In [1]: import numpy as np

In [2]: from numpy import linalg as LA

In [3]: np.set_printoptions(precision=1, suppress=True, linewidth=100)

In [4]: rng = np.random.default_rng(45)

In [5]: K = rng.normal(size=(26, 3))

In [6]: K = 20 * K / LA.norm(K, axis=1, keepdims=True)

In [7]: K.round(1) + 0
Out[7]: 
array([[-11.7, -15.9,   3.4],
       [ 18.8,  -3.3,   5.9],
       [  8.5,  11.1, -14.3],
       [ 12.3,  -0.5, -15.8],
       [-11.1,  -3.7, -16.2],
       [-17.7,   0.8,   9.4],
       [ -5.5,  16.9,  -9.1],
       [-10. , -15.3,  -8.2],
       [ 12.4,  -2. , -15.5],
       [  0. , -12.6, -15.5],
       [-11.4, -15. ,  -6.6],
       [-16.7, -10.6,  -3. ],
       [  7.4,   4.5,  18. ],
       [ 10.6, -16.3,   4.6],
       [  9.3,   2.1, -17.6],
       [ -7.5, -16.9,   7.6],
       [ 13.7,   7.7, -12.3],
       [ 12.5,   0.1,  15.6],
       [-16.5,  10.6,  -4. ],
       [ -2.7,  17.1,  10. ],
       [  4.9, -17.3,  -8.8],
       [ -0.1,   6.1, -19.1],
       [  8.4, -12.3, -13.3],
       [ 16.3, -10.7,   4.6],
       [ 11.8,   6.8, -14.7],
       [-13.2, -13.8,   6. ]])

In [8]: Xc = (K - K.mean(axis=0)) / K.std(axis=0)

In [9]: Xc.std(axis=0)
Out[9]: array([1., 1., 1.])

In [10]: np.argwhere(np.abs(Xc) > 2)
Out[10]: array([[12,  2]])

In [11]: coef = LA.lstsq(np.delete(Xc, 2, axis=1), Xc[:, 2])[0]

In [12]: np.round(1 - np.var(Xc[:, 2] - np.delete(Xc, 2, axis=1) @ coef), 1)
Out[12]: np.float64(0.0)

In [13]: np.abs(coef).argmax()
Out[13]: np.int64(0)

In [14]: coef
Out[14]: array([-0.1, -0.1])

In [15]: vec = np.array([0, -5, -5])

In [16]: y = K @ vec

In [17]: np.round(LA.pinv(K) @ K, 1) + 0
Out[17]: 
array([[1., 0., 0.],
       [0., 1., 0.],
       [0., 0., 1.]])

In [18]: np.round(LA.lstsq(K, y)[0], 1) + 0
Out[18]: array([ 0., -5., -5.])

In [19]: y = y + 0.3 * rng.normal(size=26)

In [20]: y
Out[20]: 
array([  62.2,  -12.4,   16.3,   81.4,   99.7,  -50.8,  -39.3,  117.2,   87. ,  140.4,  108.7,
         68. , -112.4,   58.5,   77. ,   46.3,   23.6,  -79.1,  -33.3, -135.9,  130.3,   65.8,
        128.8,   31.2,   38.9,   38.6])

In [21]: coef, *_ = LA.lstsq(K, y)

In [22]: coef.round()
Out[22]: array([ 0., -5., -5.])

In [23]: [round(float(LA.norm(LA.solve(K.T @ K + lam * np.eye(3), K.T @ y))), 2) for lam in (0, 1, 10, 100)]
Out[23]: [7.08, 7.07, 7.06, 6.88]

In [24]: A = np.loadtxt("data.csv", delimiter=",")

In [25]: A
Out[25]: 
array([[ -5.,  -6.,  -7.,   8.,  -3.,  -6.],
       [-12.,  -8.,  -1.,  15.,  -2., -13.],
       [-10.,  -3.,   8.,  17.,  -3., -14.],
       [-17., -10.,   4.,  20.,   0., -18.],
       [-11.,  -8.,  -5.,  11.,   5., -20.],
       [-14.,   1.,  -3.,  18.,   7., -13.],
       [-10.,  -1.,   5.,  21.,   6., -19.],
       [-11.,   7.,  -3.,  23.,  12., -10.],
       [-18.,  13.,   6.,  20.,   3.,  -2.],
       [-26.,   7.,  -3.,  23.,   9.,  -4.],
       [-34.,   5.,   0.,  14.,  10.,  -8.],
       [-43.,   6.,   7.,  23.,   1.,  -1.],
       [-48.,   2.,  14.,  26.,   5., -10.],
       [-42.,   8.,  10.,  20.,   7., -12.],
       [-49.,   7.,   8.,  13.,  -2., -12.],
       [-44.,   9.,   3.,   7.,   2., -18.],
       [-35.,  13.,  -6.,  12.,   1., -25.],
       [-39.,   9., -14.,  14.,   4., -34.],
       [-48.,  13.,  -6.,   6.,  10., -29.],
       [-50.,  20.,  -9.,   2.,   4., -29.],
       [-51.,  23., -17.,   9.,  -5., -25.],
       [-50.,  31., -15.,   7.,   1., -25.],
       [-57.,  22., -18.,   5.,  -4., -27.],
       [-60.,  17., -12.,  -4.,   5., -30.],
       [-61.,  21.,  -6., -13.,  10., -34.],
       [-70.,  25.,   1.,  -4.,  18., -39.],
       [-69.,  22.,   5.,  -8.,  24., -46.],
       [-62.,  22.,   4.,  -3.,  18., -52.],
       [-63.,  22.,   3.,  -5.,  27., -55.],
       [-64.,  14.,  12.,  -2.,  36., -55.],
       [-64.,  13.,  16.,   6.,  45., -50.],
       [-70.,  20.,  10.,   3.,  40., -56.],
       [-77.,  29.,   4.,   8.,  46., -59.],
       [-73.,  25.,  10.,   3.,  51., -54.],
       [-67.,  18.,  19.,   8.,  51., -51.],
       [-65.,  13.,  18.,   3.,  53., -57.],
       [-60.,  18.,  12.,  -4.,  58., -48.]])

In [26]: dist = LA.norm(A[:, None] - A[None], axis=-1)

In [27]: dist[:5, :5]
Out[27]: 
array([[ 0. , 13.7, 20.1, 24. , 17.7],
       [13.7,  0. , 10.8, 10.4, 11.4],
       [20.1, 10.8,  0. , 12.2, 18.2],
       [24. , 10.4, 12.2,  0. , 15.2],
       [17.7, 11.4, 18.2, 15.2,  0. ]])

In [28]: np.flatnonzero(dist[27] < dist.mean() / 2)
Out[28]: array([25, 26, 27, 28, 29])

In [29]: dist.shape
Out[29]: (37, 37)

In [30]: (dist + 1e9 * np.eye(37)).round(6).argmin(axis=1)
Out[30]: 
array([ 1,  3,  1,  1,  1,  7,  5,  5,  9, 10,  9, 13, 13, 12, 15, 14, 17, 16, 19, 18, 22, 20, 20,
       19, 23, 26, 25, 28, 27, 31, 34, 29, 33, 32, 30, 34, 35])

In [31]: Q, r_ = LA.qr(A)

In [32]: Q.shape, r_.shape
Out[32]: ((37, 6), (6, 6))

In [33]: np.abs(np.diag(r_))
Out[33]: array([301.4,  39.9,  51.9,  65.8,  63. ,  45.9])

In [34]: np.allclose(r_.T @ r_, A.T @ A)
Out[34]: True

In [35]: round(np.trace(Q @ Q.T), 1)
Out[35]: np.float64(6.0)

In [36]: np.unravel_index(np.abs(A).argmax(), A.shape)
Out[36]: (np.int64(32), np.int64(0))

In [37]: LA.svd(A, compute_uv=False)
Out[37]: array([392.2, 100.1,  77.8,  47.7,  36.9,  22. ])

In [38]: LA.matrix_rank(A)
Out[38]: np.int64(6)

In [39]: np.count_nonzero(A)
Out[39]: np.int64(220)

In [40]: cov = np.cov(A, rowvar=False)

In [41]: A.std(axis=0)
Out[41]: array([21.7, 10.7,  9.6,  9.8, 18.8, 18.2])

In [42]: np.corrcoef(A.T)
Out[42]: 
array([[ 1. , -0.8, -0.2,  0.7, -0.6,  0.8],
       [-0.8,  1. , -0.1, -0.6,  0.4, -0.6],
       [-0.2, -0.1,  1. ,  0.1,  0.6, -0.3],
       [ 0.7, -0.6,  0.1,  1. , -0.4,  0.7],
       [-0.6,  0.4,  0.6, -0.4,  1. , -0.8],
       [ 0.8, -0.6, -0.3,  0.7, -0.8,  1. ]])

In [43]: vec = np.array([-1, -2, 2, 2, 0, -2])

In [44]: y = A @ vec

In [45]: np.round(LA.lstsq(A, y)[0], 1) + 0
Out[45]: array([-1., -2.,  2.,  2.,  0., -2.])

In [46]: np.round(LA.pinv(A) @ A, 1) + 0
Out[46]: 
array([[1., 0., 0., 0., 0., 0.],
       [0., 1., 0., 0., 0., 0.],
       [0., 0., 1., 0., 0., 0.],
       [0., 0., 0., 1., 0., 0.],
       [0., 0., 0., 0., 1., 0.],
       [0., 0., 0., 0., 0., 1.]])

In [47]: np.round(LA.solve(A.T @ A, A.T @ y), 1) + 0
Out[47]: array([-1., -2.,  2.,  2.,  0., -2.])

In [48]: y = y + 0.3 * rng.normal(size=37)

In [49]: y
Out[49]: 
array([ 31.3,  81.7,  94.1, 120.6,  79.3,  68. , 101.9,  57.9,  48.1,  59.7,  67.7,  93.4, 143.7,
       110.5, 100.6,  82. ,  70.6,  89.3,  80.3,  54.1,  38.9,  21.8,  40.9,  53.6,  48.7,  92.3,
       110.8, 124. , 125.4, 166.1, 182. , 168.3, 161.1, 157.1, 187. , 195.4, 136.5])

In [50]: coef, *_ = LA.lstsq(A, y)

In [51]: round(LA.norm(y - A @ coef), 1)
Out[51]: np.float64(1.7)

In [52]: np.round(A.T @ (y - A @ coef), 1) + 0
Out[52]: array([0., 0., 0., 0., 0., 0.])

In [53]: coef.round(1) + 0
Out[53]: array([-1., -2.,  2.,  2.,  0., -2.])

In [54]: [round(float(LA.norm(LA.solve(A.T @ A + lam * np.eye(6), A.T @ y))), 2) for lam in (0, 1, 10, 100)]
Out[54]: [4.12, 4.12, 4.11, 3.99]

In [55]: F = np.loadtxt("out12.csv", delimiter=",")

In [56]: F
Out[56]: 
array([[0., 1., 1., 1., 1., 1., 1., 1., 1.],
       [1., 0., 1., 1., 1., 1., 1., 1., 1.],
       [1., 1., 0., 1., 1., 1., 1., 1., 1.],
       [1., 1., 1., 0., 1., 1., 1., 1., 1.],
       [1., 1., 1., 1., 0., 1., 1., 1., 1.],
       [1., 1., 1., 1., 1., 0., 1., 1., 1.],
       [1., 1., 1., 1., 1., 1., 0., 1., 1.],
       [1., 1., 1., 1., 1., 1., 1., 0., 1.],
       [1., 1., 1., 1., 1., 1., 1., 1., 0.]])

In [57]: z = rng.permutation(9)

In [58]: M2 = F[:, z] * rng.choice([-1, 1], 9)

In [59]: M2
Out[59]: 
array([[-1.,  1.,  1.,  1.,  1.,  1., -0.,  1.,  1.],
       [-0.,  1.,  1.,  1.,  1.,  1., -1.,  1.,  1.],
       [-1.,  1.,  1.,  1.,  0.,  1., -1.,  1.,  1.],
       [-1.,  0.,  1.,  1.,  1.,  1., -1.,  1.,  1.],
       [-1.,  1.,  1.,  1.,  1.,  0., -1.,  1.,  1.],
       [-1.,  1.,  1.,  1.,  1.,  1., -1.,  1.,  0.],
       [-1.,  1.,  1.,  0.,  1.,  1., -1.,  1.,  1.],
       [-1.,  1.,  1.,  1.,  1.,  1., -1.,  0.,  1.],
       [-1.,  1.,  0.,  1.,  1.,  1., -1.,  1.,  1.]])

In [60]: left, _, Vt = LA.svd(F.T @ M2)

In [61]: np.round(left @ Vt, 1) + 0
Out[61]: 
array([[ 0.,  0.,  0.,  0.,  0.,  0., -1.,  0.,  0.],
       [-1.,  0.,  0.,  0.,  0.,  0.,  0.,  0.,  0.],
       [ 0.,  0.,  0.,  0.,  1.,  0.,  0.,  0.,  0.],
       [ 0.,  1.,  0.,  0.,  0.,  0.,  0.,  0.,  0.],
       [ 0.,  0.,  0.,  0.,  0.,  1.,  0.,  0.,  0.],
       [ 0.,  0.,  0.,  0.,  0.,  0.,  0.,  0.,  1.],
       [ 0.,  0.,  0.,  1.,  0.,  0.,  0.,  0.,  0.],
       [ 0.,  0.,  0.,  0.,  0.,  0.,  0.,  1.,  0.],
       [ 0.,  0.,  1.,  0.,  0.,  0.,  0.,  0.,  0.]])

In [62]: vec = np.array([3, 3, 4, 4, 0, 0, 5, 1, 2])

In [63]: y = F @ vec

In [64]: y
Out[64]: array([19., 19., 18., 18., 22., 22., 17., 21., 20.])

In [65]: LA.solve(F, F[:, 2])
Out[65]: array([ 0.,  0.,  1., -0., -0., -0., -0., -0., -0.])

In [66]: np.round(LA.solve(F.T, F[4]), 1) + 0
Out[66]: array([0., 0., 0., 0., 1., 0., 0., 0., 0.])

In [67]: np.round(LA.solve(F, -1 * y), 1) + 0
Out[67]: array([-3., -3., -4., -4.,  0.,  0., -5., -1., -2.])

In [68]: np.round(LA.solve(F, y + F[:, 5]), 1) + 0
Out[68]: array([3., 3., 4., 4., 0., 1., 5., 1., 2.])

In [69]: np.round(LA.solve(F, y), 1) + 0
Out[69]: array([3., 3., 4., 4., 0., 0., 5., 1., 2.])

In [70]: np.fft.fft(F[0])
Out[70]: array([ 8.+0.j, -1.+0.j, -1.+0.j, -1.+0.j, -1.+0.j, -1.+0.j, -1.+0.j, -1.+0.j, -1.+0.j])

In [71]: np.sort(np.abs(np.fft.fft(F[0]))), np.sort(LA.svd(F, compute_uv=False))
Out[71]: 
(array([1., 1., 1., 1., 1., 1., 1., 1., 8.]),
 array([1., 1., 1., 1., 1., 1., 1., 1., 8.]))

In [72]: F @ (-1.0) ** np.arange(9)
Out[72]: array([0., 2., 0., 2., 0., 2., 0., 2., 0.])

In [73]: np.abs(F).max()
Out[73]: np.float64(1.0)

In [74]: round(LA.norm(F), 1)
Out[74]: np.float64(8.5)

In [75]: np.count_nonzero(F)
Out[75]: np.int64(72)

In [76]: LA.matrix_rank(F)
Out[76]: np.int64(9)

In [77]: F.shape
Out[77]: (9, 9)

In [78]: F.sum(axis=0)
Out[78]: array([8., 8., 8., 8., 8., 8., 8., 8., 8.])

In [79]: LA.svd(F, compute_uv=False)
Out[79]: array([8., 1., 1., 1., 1., 1., 1., 1., 1.])

In [80]: F.sum(axis=0)
Out[80]: array([8., 8., 8., 8., 8., 8., 8., 8., 8.])

In [81]: F @ F
Out[81]: 
array([[8., 7., 7., 7., 7., 7., 7., 7., 7.],
       [7., 8., 7., 7., 7., 7., 7., 7., 7.],
       [7., 7., 8., 7., 7., 7., 7., 7., 7.],
       [7., 7., 7., 8., 7., 7., 7., 7., 7.],
       [7., 7., 7., 7., 8., 7., 7., 7., 7.],
       [7., 7., 7., 7., 7., 8., 7., 7., 7.],
       [7., 7., 7., 7., 7., 7., 8., 7., 7.],
       [7., 7., 7., 7., 7., 7., 7., 8., 7.],
       [7., 7., 7., 7., 7., 7., 7., 7., 8.]])

In [82]: Lm = np.diag(F.sum(axis=1)) - F

In [83]: LA.matrix_rank(Lm)
Out[83]: np.int64(8)

In [84]: Lm @ np.ones(9)
Out[84]: array([0., 0., 0., 0., 0., 0., 0., 0., 0.])

In [85]: Lm
Out[85]: 
array([[ 8., -1., -1., -1., -1., -1., -1., -1., -1.],
       [-1.,  8., -1., -1., -1., -1., -1., -1., -1.],
       [-1., -1.,  8., -1., -1., -1., -1., -1., -1.],
       [-1., -1., -1.,  8., -1., -1., -1., -1., -1.],
       [-1., -1., -1., -1.,  8., -1., -1., -1., -1.],
       [-1., -1., -1., -1., -1.,  8., -1., -1., -1.],
       [-1., -1., -1., -1., -1., -1.,  8., -1., -1.],
       [-1., -1., -1., -1., -1., -1., -1.,  8., -1.],
       [-1., -1., -1., -1., -1., -1., -1., -1.,  8.]])

In [86]: E = np.loadtxt("block13.csv", delimiter=",")

In [87]: E
Out[87]: 
array([[ -0.7,  -3.3,  15.7,   1.1,   0.7],
       [  1.6,   9.2, -54.1,   8.9,   0.2],
       [  0.2,  -5.9,  -5.6,  -2.1,   1.1],
       [  0.3,  -5.4,  13. ,   4.5,  -1. ],
       [ -2.7,  -1.8,  28.6,  -1.2,   2.5],
       [ -0.7,   6.3,   9.8,   1.3,   1.6],
       [  2.1,  10. , -30. ,  -1.5,   2. ],
       [  0.3,  -7.1, -15.9,   4.6,   0.8],
       [ -1. ,  -7.3,  28.7,   3.2,  -5.7],
       [ -1. ,   1. ,  26.1,   0.6,  -0.2],
       [  0.4,  -3.4, -42.2,   0.7,  -0.5],
       [  0.2,  -5.7, -25.4,   2.3,   3.3],
       [  1.3,  12.8,   7.9,   4.1,  -0.4]])

In [88]: Xc = E - E.mean(axis=0)

In [89]: V = LA.svd(Xc)[2][:1]

In [90]: M2 = Xc - Xc @ V.T @ V

In [91]: M2.std(axis=0)
Out[91]: array([0.8, 6.7, 0.5, 2.8, 2. ])
